>>> import numpy as np
>>> from numpy import linalg as LA
>>> np.set_printoptions(precision=2, suppress=True, linewidth=160)
>>> def tidy(a):
...     return np.round(a, 2) + 0
... 
>>> feats = np.load("dump.npy")
>>> print(feats)
[[-3  3  3 -3]
 [ 0  3 -1 -2]
 [ 3 -1  1  3]
 [ 3 -1  1  3]]
>>> gram = feats.T @ feats
>>> np.diag(gram)
array([27, 20, 12, 31])
>>> print(tidy(LA.svd(feats, compute_uv=False) ** 2))
[69.7  12.58  7.72  0.  ]
>>> print(np.allclose(gram, gram.T))
True
>>> tidy(LA.eigvalsh(gram)[::-1])
array([69.7 , 12.58,  7.72,  0.  ])
>>> left, sigma, Vt = LA.svd(feats)
>>> print(tidy(sigma))
[8.35 3.55 2.78 0.  ]
>>> other = left[:, :3] @ np.diag(sigma[:3]) @ Vt[:3]
>>> LA.matrix_rank(feats, rtol=0.05)
np.int64(3)
>>> tidy(other)
array([[-3.,  3.,  3., -3.],
       [ 0.,  3., -1., -2.],
       [ 3., -1.,  1.,  3.],
       [ 3., -1.,  1.,  3.]])
>>> tidy(LA.norm(feats) ** 2 / LA.norm(feats, 2) ** 2)
np.float64(1.29)
>>> print(tidy(LA.norm(feats[0], 1)), tidy(LA.norm(feats[0], np.inf)))
12.0 3.0
>>> tidy(LA.norm(feats[0] - feats[2]))
np.float64(9.59)
>>> tidy(LA.norm(feats, axis=0))
array([5.2 , 4.47, 3.46, 5.57])
>>> tidy(LA.norm(feats, axis=1))
array([6.  , 3.74, 4.47, 4.47])
>>> rng = np.random.default_rng(3822)
>>> lab = rng.permutation(4)
>>> lab
array([2, 0, 3, 1])
>>> other = feats[lab][:, lab]
>>> tidy(LA.det(other)), tidy(LA.det(feats[lab]))
(np.float64(0.0), np.float64(0.0))
>>> np.trace(other)
np.int64(4)
>>> other
array([[ 1,  3,  3, -1],
       [ 3, -3, -3,  3],
       [ 1,  3,  3, -1],
       [-1,  0, -2,  3]])
>>> left, sigma, Vt = LA.svd(feats)
>>> evecs = Vt[:(sigma > 1e-8).sum()]
>>> vec = feats[0] + 3 * feats[2] + rng.integers(2) * np.eye(4)[2]
>>> vec
array([6., 0., 6., 6.])
>>> np.allclose(evecs.T @ evecs @ vec, vec)
True
>>> tidy(evecs.T @ evecs)
array([[ 0.73,  0.21, -0.11,  0.37],
       [ 0.21,  0.83,  0.09, -0.3 ],
       [-0.11,  0.09,  0.96,  0.15],
       [ 0.37, -0.3 ,  0.15,  0.48]])
>>> m1 = np.array([[14, -2, -4, -7], [-2, 11, 4, -5], [-4, 4, 14, 11], [-7, -5, 11, 17]])
>>> # symmetric, so the eigenvalues are real
>>> lab = rng.permutation(4)
>>> lab
array([0, 1, 3, 2])
>>> other = m1[lab][:, lab]
>>> np.diag(other)
array([14, 11, 17, 14])
>>> print(np.trace(other))
56
>>> tidy(LA.det(other)), tidy(LA.det(m1[lab]))
(np.float64(0.0), np.float64(0.0))
>>> vec = np.array([3, 6, 3, 9])
>>> a = np.maximum(m1 @ vec, 0)
>>> np.flatnonzero(a > 1e-9)
array([1, 2, 3])
>>> a
array([  0,  27, 153, 135])
>>> m1.T @ a
array([-1611,   234,  3735,  3843])
>>> gram = m1.T @ m1
>>> np.diag(gram)
array([265, 166, 349, 484])
>>> gram
array([[ 265,  -31, -197, -251],
       [ -31,  166,   53,  -82],
       [-197,   53,  349,  349],
       [-251,  -82,  349,  484]])
>>> tidy(LA.svd(m1, compute_uv=False) ** 2)
array([926.17, 228.85, 108.97,   0.  ])
>>> tidy(np.sort(np.abs(LA.eigvals(m1))))
array([ 0.  , 10.44, 15.13, 30.43])
>>> LA.matrix_power(m1, 3)
array([[ 6317,  -404, -6703, -8134],
       [ -404,  2510,   628, -1424],
       [-6703,   628,  9725, 10886],
       [-8134, -1424, 10886, 14234]])
>>> print((m1 - m1.T) / 2)
[[0. 0. 0. 0.]
 [0. 0. 0. 0.]
 [0. 0. 0. 0.]
 [0. 0. 0. 0.]]
>>> m1 @ m1
array([[ 265,  -31, -197, -251],
       [ -31,  166,   53,  -82],
       [-197,   53,  349,  349],
       [-251,  -82,  349,  484]])
>>> np.allclose(m1, m1.T)
True
>>> assert m1 == m1.T
Traceback (most recent call last):
  File "<python-input-56>", line 1, in <module>
    assert m1 == m1.T
           ^^^^^^^^^^
ValueError: The truth value of an array with more than one element is ambiguous. Use a.any() or a.all()
>>> m1.inv()
Traceback (most recent call last):
  File "<python-input-57>", line 1, in <module>
    m1.inv()
    ^^^^^^
AttributeError: 'numpy.ndarray' object has no attribute 'inv'
>>> tidy(LA.det(m1))
np.float64(0.0)
>>> (m1 + m1.T) / 2
array([[14., -2., -4., -7.],
       [-2., 11.,  4., -5.],
       [-4.,  4., 14., 11.],
       [-7., -5., 11., 17.]])
>>> np.allclose(m1 @ m1.T, m1.T @ m1)
True
>>> arr = np.load("run12.npy")
>>> arr
array([[-2, -2, -2, -2],
       [-2, -4, -4, -4],
       [-2, -4, -6, -6],
       [-2, -4, -6, -8]])
>>> w, evecs = LA.eigh(m1)
>>> tidy(evecs @ np.diag(w) @ evecs.T)
array([[14., -2., -4., -7.],
       [-2., 11.,  4., -5.],
       [-4.,  4., 14., 11.],
       [-7., -5., 11., 17.]])
>>> tidy(evecs.T @ evecs)
array([[1., 0., 0., 0.],
       [0., 1., 0., 0.],
       [0., 0., 1., 0.],
       [0., 0., 0., 1.]])
>>> tidy(LA.eigvalsh(m1 @ m1))
array([  0.  , 108.97, 228.85, 926.17])
>>> tidy(w)
array([ 0.  , 10.44, 15.13, 30.43])
>>> np.unique(w.round(6) + 0, return_counts=True)[1]
array([1, 1, 1, 1])
>>> (w > 1e-8).sum(), (w < -1e-8).sum()
(np.int64(3), np.int64(0))
>>> tidy(LA.eigvalsh(m1 + 5 * np.eye(4)))
array([ 5.  , 15.44, 20.13, 35.43])
